% ipython --no-banner

In [1]: import numpy as np

In [2]: np.set_printoptions(precision=3, suppress=True, linewidth=140)

In [3]: rng = np.random.default_rng(82)

In [4]: labels = rng.integers(0, 2, 5)

In [5]: E = np.triu((labels[:, None] == labels) & (rng.random((5, 5)) < 0.8), 1).astype(int)

In [6]: E += E.T

In [7]: E
Out[7]: 
array([[0, 1, 0, 1, 1],
       [1, 0, 1, 1, 0],
       [0, 1, 0, 1, 1],
       [1, 1, 1, 0, 1],
       [1, 0, 1, 1, 0]])

In [8]: np.round(E @ np.linalg.pinv(E) @ E, 3) + 0
Out[8]: 
array([[0., 1., 0., 1., 1.],
       [1., 0., 1., 1., 0.],
       [0., 1., 0., 1., 1.],
       [1., 1., 1., 0., 1.],
       [1., 0., 1., 1., 0.]])

In [9]: np.all(np.linalg.eigvalsh(E) > 0)
Out[9]: np.False_

In [10]: vec = np.array([6, 0, -9, 7, 6])

In [11]: a = np.maximum(E @ vec, 0)

In [12]: E * (a > 1e-9)[:, None]
Out[12]: 
array([[0, 1, 0, 1, 1],
       [1, 0, 1, 1, 0],
       [0, 1, 0, 1, 1],
       [1, 1, 1, 0, 1],
       [1, 0, 1, 1, 0]])

In [13]: print(a)
[13  4 13  3  4]

In [14]: E.T @ a
Out[14]: array([11, 29, 11, 34, 29])

In [15]: np.maximum(E @ (3 * vec), 0)
Out[15]: array([39, 12, 39,  9, 12])

In [16]: np.maximum(E @ vec, 0) - np.maximum(-E @ vec, 0)
Out[16]: array([13,  4, 13,  3,  4])

In [17]: U, s, VT = np.linalg.svd(E)

In [18]: V = VT[:(s > 1e-8).sum()]

In [19]: vec = E[3] + -2 * E[4] + rng.integers(2) * np.eye(5)[0]

In [20]: vec
Out[20]: array([-1.,  1., -1., -2.,  1.])

In [21]: np.round(V.T @ V, 3) + 0
Out[21]: 
array([[0.5, 0. , 0.5, 0. , 0. ],
       [0. , 0.5, 0. , 0. , 0.5],
       [0.5, 0. , 0.5, 0. , 0. ],
       [0. , 0. , 0. , 1. , 0. ],
       [0. , 0.5, 0. , 0. , 0.5]])

In [22]: round(np.linalg.norm(vec - V.T @ V @ vec), 3)
Out[22]: np.float64(0.0)

In [23]: np.linalg.matrix_rank(np.vstack([E, vec]))
Out[23]: np.int64(3)

In [24]: evals, V = np.linalg.eigh(E)

In [25]: np.abs(V[:, -1])
Out[25]: array([0.425, 0.425, 0.425, 0.526, 0.425])

In [26]: print(np.round(V.T @ E @ V, 3) + 0)
[[-2.     0.     0.     0.     0.   ]
 [ 0.    -1.236  0.     0.     0.   ]
 [ 0.     0.     0.     0.     0.   ]
 [ 0.     0.     0.     0.     0.   ]
 [ 0.     0.     0.     0.     3.236]]

In [27]: np.round(V @ np.diag(evals) @ V.T, 3) + 0
Out[27]: 
array([[0., 1., 0., 1., 1.],
       [1., 0., 1., 1., 0.],
       [0., 1., 0., 1., 1.],
       [1., 1., 1., 0., 1.],
       [1., 0., 1., 1., 0.]])

In [28]: print(np.round(np.linalg.eigvalsh(E @ E), 3) + 0)
[ 0.     0.     1.528  4.    10.472]

In [29]: np.round(np.linalg.svd(E, compute_uv=False), 3) + 0
Out[29]: array([3.236, 2.   , 1.236, 0.   , 0.   ])

In [30]: (evals > 1e-8).sum(), (evals < -1e-8).sum()
Out[30]: (np.int64(1), np.int64(2))

In [31]: np.unique(evals.round(6) + 0, return_counts=True)[1]
Out[31]: array([1, 1, 2, 1])

In [32]: np.round(np.linalg.eigvalsh(E + 2 * np.eye(5)), 3) + 0
Out[32]: array([0.   , 0.764, 2.   , 2.   , 5.236])

In [33]: np.abs(V[:, -1]).round(6).argmax()
Out[33]: np.int64(3)

In [34]: arr = np.loadtxt("mat.csv", delimiter=",")

In [35]: arr
Out[35]: 
array([[1., 0., 0., 0., 0., 0., 0., 0., 0., 0., 0.],
       [0., 0., 0., 0., 0., 0., 0., 0., 0., 0., 0.],
       [0., 0., 2., 0., 0., 0., 0., 0., 0., 0., 0.],
       [0., 0., 0., 2., 0., 0., 0., 0., 0., 0., 0.],
       [0., 0., 0., 0., 1., 0., 0., 0., 0., 0., 0.],
       [0., 0., 0., 0., 0., 2., 0., 0., 0., 0., 0.],
       [0., 0., 0., 0., 0., 0., 1., 0., 0., 0., 0.],
       [0., 0., 0., 0., 0., 0., 0., 0., 0., 0., 0.],
       [0., 0., 0., 0., 0., 0., 0., 0., 2., 0., 0.],
       [0., 0., 0., 0., 0., 0., 0., 0., 0., 2., 0.],
       [0., 0., 0., 0., 0., 0., 0., 0., 0., 0., 0.]])

In [36]: # row 7 repeats row 1

In [37]: U, s, VT = np.linalg.svd(arr)

In [38]: s
Out[38]: array([2., 2., 2., 2., 2., 1., 1., 1., 0., 0., 0.])

In [39]: np.argmax(s[:-1] / (s[1:] + 1e-6)) + 1
Out[39]: np.int64(8)

In [40]: A2 = U[:, :8] @ np.diag(s[:8]) @ VT[:8]

In [41]: np.round(np.linalg.norm(arr - A2) / np.linalg.norm(arr), 3)
Out[41]: np.float64(0.0)

In [42]: print(np.linalg.matrix_rank(A2))
8

In [43]: np.abs(arr - A2).max()
Out[43]: np.float64(0.0)

In [44]: rk = np.linalg.matrix_rank(arr)

In [45]: rk
Out[45]: np.int64(8)

In [46]: N = np.linalg.svd(arr)[2][rk:].T

In [47]: [int(np.linalg.matrix_rank(arr[:i])) for i in range(1, len(arr) + 1)]
Out[47]: [1, 1, 2, 3, 4, 5, 6, 6, 7, 8, 8]

In [48]: N @ N.T
Out[48]: 
array([[0., 0., 0., 0., 0., 0., 0., 0., 0., 0., 0.],
       [0., 1., 0., 0., 0., 0., 0., 0., 0., 0., 0.],
       [0., 0., 0., 0., 0., 0., 0., 0., 0., 0., 0.],
       [0., 0., 0., 0., 0., 0., 0., 0., 0., 0., 0.],
       [0., 0., 0., 0., 0., 0., 0., 0., 0., 0., 0.],
       [0., 0., 0., 0., 0., 0., 0., 0., 0., 0., 0.],
       [0., 0., 0., 0., 0., 0., 0., 0., 0., 0., 0.],
       [0., 0., 0., 0., 0., 0., 0., 1., 0., 0., 0.],
       [0., 0., 0., 0., 0., 0., 0., 0., 0., 0., 0.],
       [0., 0., 0., 0., 0., 0., 0., 0., 0., 0., 0.],
       [0., 0., 0., 0., 0., 0., 0., 0., 0., 0., 1.]])

In [49]: np.sort(np.linalg.eigvals(arr))
Out[49]: array([0., 0., 0., 1., 1., 1., 2., 2., 2., 2., 2.])

In [50]: [int(np.linalg.matrix_rank(np.linalg.matrix_power(arr, p))) for p in range(1, 12)]
Out[50]: [8, 8, 8, 8, 8, 8, 8, 8, 8, 8, 8]

In [51]: np.prod(np.diag(arr)), round(np.linalg.det(arr), 3)
Out[51]: (np.float64(0.0), np.float64(0.0))

In [52]: arr @ arr
Out[52]: 
array([[1., 0., 0., 0., 0., 0., 0., 0., 0., 0., 0.],
       [0., 0., 0., 0., 0., 0., 0., 0., 0., 0., 0.],
       [0., 0., 4., 0., 0., 0., 0., 0., 0., 0., 0.],
       [0., 0., 0., 4., 0., 0., 0., 0., 0., 0., 0.],
       [0., 0., 0., 0., 1., 0., 0., 0., 0., 0., 0.],
       [0., 0., 0., 0., 0., 4., 0., 0., 0., 0., 0.],
       [0., 0., 0., 0., 0., 0., 1., 0., 0., 0., 0.],
       [0., 0., 0., 0., 0., 0., 0., 0., 0., 0., 0.],
       [0., 0., 0., 0., 0., 0., 0., 0., 4., 0., 0.],
       [0., 0., 0., 0., 0., 0., 0., 0., 0., 4., 0.],
       [0., 0., 0., 0., 0., 0., 0., 0., 0., 0., 0.]])

In [53]: feats = np.load("w.npy")

In [54]: feats
Out[54]: 
array([[-0.414, -0.345,  0.901,  0.686,  0.   ],
       [-0.501, -0.422,  0.952,  0.782,  0.   ],
       [ 0.578,  0.493, -0.977, -0.851,  0.   ],
       [ 0.8  ,  0.716, -0.999, -0.97 ,  0.   ],
       [-0.414, -0.345,  0.901,  0.686,  0.   ],
       [ 0.647,  0.558, -0.989, -0.9  ,  0.   ],
       [ 0.   ,  0.   ,  0.   ,  0.   ,  0.   ],
       [-0.984, -0.963,  1.   ,  1.   ,  0.   ],
       [-0.501, -0.422,  0.952,  0.782,  0.   ],
       [ 0.414,  0.345, -0.901, -0.686,  0.   ],
       [ 0.217,  0.178, -0.629, -0.397,  0.   ],
       [ 0.706,  0.617, -0.995, -0.933,  0.   ],
       [ 0.217,  0.178, -0.629, -0.397,  0.   ],
       [ 0.867,  0.793, -1.   , -0.987,  0.   ],
       [-0.11 , -0.09 ,  0.354,  0.207,  0.   ],
       [ 0.954,  0.91 , -1.   , -0.998,  0.   ]])

In [55]: np.abs(np.diag(np.linalg.qr(feats)[1])) > 1e-9
Out[55]: array([ True,  True,  True,  True, False])

In [56]: np.allclose(feats[:-1].T @ np.linalg.lstsq(feats[:-1].T, feats[-1])[0], feats[-1])
Out[56]: True

In [57]: U, s, VT = np.linalg.svd(feats)

In [58]: print(s)
[5.574 0.758 0.117 0.014 0.   ]

In [59]: np.argmax(s[:-1] / (s[1:] + 1e-6)) + 1
Out[59]: np.int64(4)

In [60]: A2 = U[:, :4] @ np.diag(s[:4]) @ VT[:4]

In [61]: np.linalg.matrix_rank(feats, rtol=0.05)
Out[61]: np.int64(2)

In [62]: round(float(np.abs(feats - A2).max()), 3)
Out[62]: 0.0

In [63]: round(float(np.linalg.norm(feats - A2, 2)), 3), s[4]
Out[63]: (0.0, np.float64(0.0))

In [64]: A2
Out[64]: 
array([[-0.414, -0.345,  0.901,  0.686,  0.   ],
       [-0.501, -0.422,  0.952,  0.782,  0.   ],
       [ 0.578,  0.493, -0.977, -0.851,  0.   ],
       [ 0.8  ,  0.716, -0.999, -0.97 ,  0.   ],
       [-0.414, -0.345,  0.901,  0.686,  0.   ],
       [ 0.647,  0.558, -0.989, -0.9  ,  0.   ],
       [ 0.   ,  0.   ,  0.   ,  0.   ,  0.   ],
       [-0.984, -0.963,  1.   ,  1.   ,  0.   ],
       [-0.501, -0.422,  0.952,  0.782,  0.   ],
       [ 0.414,  0.345, -0.901, -0.686,  0.   ],
       [ 0.217,  0.178, -0.629, -0.397,  0.   ],
       [ 0.706,  0.617, -0.995, -0.933,  0.   ],
       [ 0.217,  0.178, -0.629, -0.397,  0.   ],
       [ 0.867,  0.793, -1.   , -0.987,  0.   ],
       [-0.11 , -0.09 ,  0.354,  0.207,  0.   ],
       [ 0.954,  0.91 , -1.   , -0.998,  0.   ]])

In [65]: rk = np.linalg.matrix_rank(A2)

In [66]: print(rk)
4

In [67]: N = np.linalg.svd(A2)[2][rk:].T

In [68]: np.linalg.matrix_rank(A2.T @ A2), np.linalg.matrix_rank(A2 @ A2.T)
Out[68]: (np.int64(4), np.int64(4))

In [69]: N[:, 0] / N[np.abs(N[:, 0]).round(6).argmax(), 0]
Out[69]: array([0., 0., 0., 0., 1.])

In [70]: np.allclose(A2 @ N, 0)
Out[70]: True

In [71]: [int(np.linalg.matrix_rank(A2[:i])) for i in range(1, len(A2) + 1)]
Out[71]: [1, 2, 3, 4, 4, 4, 4, 4, 4, 4, 4, 4, 4, 4, 4, 4]

In [72]: N.shape
Out[72]: (5, 1)

In [73]: [round(float(x), 3) for x in np.linalg.svd(feats, compute_uv=False)[:3]]
Out[73]: [5.574, 0.758, 0.117]

In [74]: np.argsort(-np.linalg.norm(feats, axis=0).round(6), kind="stable")[:3]
Out[74]: array([2, 3, 0])

In [75]: data = np.arange(88).reshape(11, 8) + 5

In [76]: data
Out[76]: 
array([[ 5,  6,  7,  8,  9, 10, 11, 12],
       [13, 14, 15, 16, 17, 18, 19, 20],
       [21, 22, 23, 24, 25, 26, 27, 28],
       [29, 30, 31, 32, 33, 34, 35, 36],
       [37, 38, 39, 40, 41, 42, 43, 44],
       [45, 46, 47, 48, 49, 50, 51, 52],
       [53, 54, 55, 56, 57, 58, 59, 60],
       [61, 62, 63, 64, 65, 66, 67, 68],
       [69, 70, 71, 72, 73, 74, 75, 76],
       [77, 78, 79, 80, 81, 82, 83, 84],
       [85, 86, 87, 88, 89, 90, 91, 92]])

In [77]: # looks like rank 2

In [78]: [round(float(x), 3) for x in np.linalg.svd(data, compute_uv=False)[:3]]
Out[78]: [513.499, 9.934, 0.0]

In [79]: np.linalg.matrix_rank(data, rtol=0.1)
Out[79]: np.int64(1)

In [80]: M = np.loadtxt("layer2.csv", delimiter=",")

In [81]: M
Out[81]: 
array([[2., 3., 3., 3., 1., 0., 1., 2., 3., 1., 3., 1.],
       [2., 2., 2., 1., 3., 2., 3., 1., 3., 0., 3., 2.],
       [3., 1., 2., 2., 0., 2., 0., 0., 1., 2., 0., 0.],
       [2., 1., 2., 3., 3., 3., 3., 1., 0., 3., 2., 0.],
       [1., 1., 0., 2., 2., 2., 1., 0., 1., 1., 0., 2.],
       [0., 3., 2., 3., 3., 1., 3., 2., 2., 1., 0., 0.],
       [0., 1., 2., 0., 3., 2., 2., 2., 0., 2., 0., 0.],
       [0., 1., 0., 1., 1., 3., 1., 1., 2., 3., 1., 3.],
       [3., 0., 2., 2., 1., 3., 2., 2., 2., 0., 2., 2.],
       [3., 2., 0., 3., 3., 1., 0., 1., 2., 1., 3., 3.],
       [1., 0., 1., 1., 0., 3., 0., 1., 3., 1., 0., 3.],
       [3., 2., 2., 1., 1., 1., 3., 1., 0., 1., 3., 3.]])

In [82]: A2 = M / np.linalg.norm(M, axis=1, keepdims=True)

In [83]: G = A2 @ A2.T

In [84]: np.argwhere(np.triu(np.abs(G) > 0.95, 1))
Out[84]: array([], shape=(0, 2), dtype=int64)

In [85]: np.linalg.norm(A2, axis=1)
Out[85]: array([1., 1., 1., 1., 1., 1., 1., 1., 1., 1., 1., 1.])

In [86]: (G - 2 * np.eye(12)).round(6).argmax(axis=1)
Out[86]: array([ 1,  8,  3,  6,  7,  6,  3, 10,  1,  4,  7,  1])

In [87]: round(float(np.degrees(np.arccos(np.clip(G[0, 7], -1, 1)))), 3)
Out[87]: 57.018

In [88]: w1 = np.array([[0, 1, 0, -1, 0],
    ...:     [-2, -2, 0, 1, 2],
    ...:     [2, 0, 2, 0, -2],
    ...:     [-1, -2, -1, 0, -2],
    ...:     [0, 0, 0, -1, 2],
    ...:     [0, 0, -1, -2, -2],
    ...:     [-1, 2, 0, 0, 2],
    ...:     [-2, 1, 0, 2, -1],
    ...:     [1, 2, 0, 1, 2],
    ...:     [-1, 1, 1, 1, 1],
    ...:     [1, -1, 1, -1, 2],
    ...:     [2, 1, -1, -2, 2]])

In [89]: b = np.array([-2, 2, -2, 4, 4])

In [90]: H = np.maximum(M @ w1 + b, 0)

In [91]: (H > 0).mean(axis=0)
Out[91]: array([0.25 , 1.   , 0.333, 0.333, 0.917])

In [92]: cent = np.array([[1, -1], [0, -2], [5, -5], [5, 5], [4, -5]])

In [93]: H @ cent
Out[93]: 
array([[ 115.,  -62.],
       [ 102., -147.],
       [   5.,   -1.],
       [  37.,  -53.],
       [  44.,  -63.],
       [  97.,  -26.],
       [  62.,  -46.],
       [  64., -100.],
       [  26.,  -54.],
       [  88., -112.],
       [  29.,  -59.],
       [  85., -119.]])

In [94]: w1 @ cent
Out[94]: 
array([[ -5,  -7],
       [ 11,   1],
       [  4,  -2],
       [-14,  20],
       [  3, -15],
       [-23,   5],
       [  7, -13],
       [  4,  15],
       [ 14, -10],
       [ 13,  -6],
       [  9, -19],
       [ -5, -19]])

In [95]: (H @ cent).round(6).argmax(axis=1)
Out[95]: array([0, 0, 0, 0, 0, 0, 0, 0, 0, 0, 0, 0])

In [96]: A2 = M[0, 0] * M[1:] - np.outer(M[1:, 0], M[0])

In [97]: A2
Out[97]: 
array([[ 0., -2., -2., -4.,  4.,  4.,  4., -2.,  0., -2.,  0.,  2.],
       [ 0., -7., -5., -5., -3.,  4., -3., -6., -7.,  1., -9., -3.],
       [ 0., -4., -2.,  0.,  4.,  6.,  4., -2., -6.,  4., -2., -2.],
       [ 0., -1., -3.,  1.,  3.,  4.,  1., -2., -1.,  1., -3.,  3.],
       [ 0.,  6.,  4.,  6.,  6.,  2.,  6.,  4.,  4.,  2.,  0.,  0.],
       [ 0.,  2.,  4.,  0.,  6.,  4.,  4.,  4.,  0.,  4.,  0.,  0.],
       [ 0.,  2.,  0.,  2.,  2.,  6.,  2.,  2.,  4.,  6.,  2.,  6.],
       [ 0., -9., -5., -5., -1.,  6.,  1., -2., -5., -3., -5.,  1.],
       [ 0., -5., -9., -3.,  3.,  2., -3., -4., -5., -1., -3.,  3.],
       [ 0., -3., -1., -1., -1.,  6., -1.,  0.,  3.,  1., -3.,  5.],
       [ 0., -5., -5., -7., -1.,  2.,  3., -4., -9., -1., -3.,  3.]])

In [98]: np.linalg.matrix_rank(A2), np.linalg.matrix_rank(M)
Out[98]: (np.int64(11), np.int64(12))

In [99]: def softmax(z):
    ...:     e = np.exp(z - z.max(axis=-1, keepdims=True))
    ...:     return e / e.sum(axis=-1, keepdims=True)
    ...: 

In [100]: print(softmax(M[8] + 3))
[0.208 0.01  0.076 0.076 0.028 0.208 0.076 0.076 0.076 0.01  0.076 0.076]

In [101]: S = M @ M.T / np.sqrt(12)

In [102]: softmax(S)[8] @ M
Out[102]: array([2.58 , 0.983, 1.942, 1.834, 1.792, 2.367, 2.238, 1.548, 2.1  , 0.362, 2.407, 1.914])

In [103]: softmax(S).round(6).argmax(axis=1)
Out[103]: array([ 0,  1,  3,  3,  9,  5,  3,  7,  8,  9, 10, 11])
